$ python3 -q
>>> import numpy as np
>>> np.set_printoptions(precision=2, suppress=True, linewidth=140)
>>> Z = np.array([[0, 2, 2], [-2, 0, -2]])
>>> rng = np.random.default_rng(451)
>>> W0 = rng.normal(size=(22, 2)) @ Z + np.array([2, -3, 2])
>>> W0
array([[ 3.94, -1.91,  5.04],
       [ 1.5 , -2.6 ,  1.9 ],
       [ 3.12, -4.04,  2.09],
       [ 5.48, -1.99,  6.5 ],
       [ 1.63, -5.7 , -1.07],
       [ 0.7 , -1.44,  2.27],
       [ 3.3 , -3.44,  2.86],
       [ 1.01, -3.36,  0.65],
       [ 2.47, -4.19,  1.28],
       [ 4.2 , -2.23,  4.98],
       [ 0.5 , -2.42,  1.08],
       [ 1.78, -6.11, -1.33],
       [ 1.68, -2.47,  2.21],
       [ 1.27, -4.11,  0.16],
       [ 1.07, -4.23, -0.16],
       [ 3.85, -1.37,  5.49],
       [ 2.22, -5.32, -0.11],
       [ 2.03, -4.56,  0.47],
       [ 1.  , -2.28,  1.71],
       [ 2.24, -6.38, -1.14],
       [-1.97, -4.25, -3.21],
       [ 1.15, -0.6 ,  3.55]])
>>> d = np.linalg.norm(W0[:, None] - W0[None], axis=-1)
>>> np.flatnonzero(d[16] < d.mean() / 2)
array([ 4,  8, 11, 13, 14, 16, 17, 19])
>>> print((d + 1e9 * np.eye(22)).round(6).argmin(axis=1))
[ 9 12  6  9 11 18  2 13 17  0 18  4  1 14 13  0 17 13  1 11 14  5]
>>> d.shape
(22, 22)
>>> labels = W0[:, 2] > np.median(W0[:, 2])
>>> r0 = W0[labels].mean(axis=0) - W0[~labels].mean(axis=0)
>>> ((W0 - W0.mean(axis=0)) @ r0 > 0).astype(int)
array([1, 1, 1, 1, 0, 1, 1, 0, 0, 1, 0, 0, 1, 0, 0, 1, 0, 0, 1, 0, 0, 1])
>>> labels.astype(int)
array([1, 1, 1, 1, 0, 1, 1, 0, 0, 1, 0, 0, 1, 0, 0, 1, 0, 0, 1, 0, 0, 1])
>>> np.argsort(-np.abs(r0).round(6), kind="stable")
array([2, 1, 0])
>>> r0
array([1.43, 2.39, 3.81])
>>> data = np.loadtxt("layer11.csv", delimiter=",")
>>> data
array([[-11.99,   0.41,   0.86],
       [  7.99,  -0.59,   0.26],
       [-14.37,   0.12,  -0.62],
       [  3.85,   0.57,  -0.49],
       [ -5.07,   0.09,  -0.14],
       [ -7.02,   0.28,   3.88],
       [ 22.83,   0.44,   2.74],
       [  7.97,   0.41,  -0.97],
       [  0.24,  -0.67,   0.25],
       [-14.9 ,  -0.45,  -1.95],
       [  3.67,   0.05,   4.42],
       [ 10.35,  -0.06,  -2.69],
       [  8.39,  -0.05,   3.6 ],
       [ -1.99,   0.47,   2.06],
       [  9.82,   0.06,   0.52],
       [  1.99,  -0.24,  -0.2 ],
       [ -9.66,  -0.39,   0.38],
       [ 10.9 ,  -0.18,  -2.1 ],
       [-12.34,   0.09,  -0.01],
       [  9.66,  -1.36,  -0.67],
       [ -8.14,   0.68,  -0.59],
       [ 13.91,   0.18,  -2.18],
       [  6.26,   0.37,   2.5 ],
       [ -1.68,  -1.2 ,   1.71]])
>>> # column 0 dominates
>>> vec = np.array([1, 1, 3])
>>> target = data @ vec
>>> np.round(np.linalg.pinv(data) @ data, 2) + 0
array([[1., 0., 0.],
       [0., 1., 0.],
       [0., 0., 1.]])
>>> np.linalg.lstsq(data, target)[0]
array([1., 1., 3.])
>>> target = target + 0.05 * rng.normal(size=24)
>>> target
array([ -8.92,   8.09, -16.03,   2.99,  -5.37,   4.89,  31.5 ,   5.49,   0.29, -21.28,  16.98,   2.14,  19.16,   4.67,  11.48,   1.13,
        -8.91,   4.33, -12.21,   6.25,  -9.16,   7.59,  14.16,   2.32])
>>> coef, *_ = np.linalg.lstsq(data, target)
>>> print(round(np.linalg.norm(target - data @ coef), 2))
0.21
>>> coef.round()
array([1., 1., 3.])
>>> np.round(data.T @ (target - data @ coef), 2) + 0
array([0., 0., 0.])
>>> Ac = (data - data.mean(axis=0)) / data.std(axis=0)
>>> print(Ac.std(axis=0))
[1. 1. 1.]
>>> coef = np.linalg.lstsq(np.delete(Ac, 1, axis=1), Ac[:, 1])[0]
>>> np.abs(coef).argmax()
np.int64(1)
>>> vec = np.array([0, 2, 0])
>>> target = data @ vec
>>> coef, lr = np.zeros(3), 1 / np.linalg.norm(data, 2) ** 2
>>> for i in range(150):
...     coef -= lr * data.T @ (data @ coef - target)
...     if i % 50 == 0: print(i, round(np.linalg.norm(data @ coef - target), 2))
... 
0 5.02
50 4.37
100 3.83
>>> print(coef.round(2) + 0)
[0.   0.66 0.05]
>>> round(float(np.linalg.cond(data)), 2)
19.46
>>> labels = rng.permutation(3)
>>> B = data[:, labels] * rng.choice([-1, 1], 3)
>>> print(B)
[[  0.41   0.86 -11.99]
 [ -0.59   0.26   7.99]
 [  0.12  -0.62 -14.37]
 [  0.57  -0.49   3.85]
 [  0.09  -0.14  -5.07]
 [  0.28   3.88  -7.02]
 [  0.44   2.74  22.83]
 [  0.41  -0.97   7.97]
 [ -0.67   0.25   0.24]
 [ -0.45  -1.95 -14.9 ]
 [  0.05   4.42   3.67]
 [ -0.06  -2.69  10.35]
 [ -0.05   3.6    8.39]
 [  0.47   2.06  -1.99]
 [  0.06   0.52   9.82]
 [ -0.24  -0.2    1.99]
 [ -0.39   0.38  -9.66]
 [ -0.18  -2.1   10.9 ]
 [  0.09  -0.01 -12.34]
 [ -1.36  -0.67   9.66]
 [  0.68  -0.59  -8.14]
 [  0.18  -2.18  13.91]
 [  0.37   2.5    6.26]
 [ -1.2    1.71  -1.68]]
>>> Uu, _, Vt = np.linalg.svd(data.T @ B)
>>> print(np.round(Uu @ Vt, 2) + 0)
[[0. 0. 1.]
 [1. 0. 0.]
 [0. 1. 0.]]
>>> np.round(np.linalg.lstsq(data, B)[0], 2) + 0
array([[0., 0., 1.],
       [1., 0., 0.],
       [0., 1., 0.]])
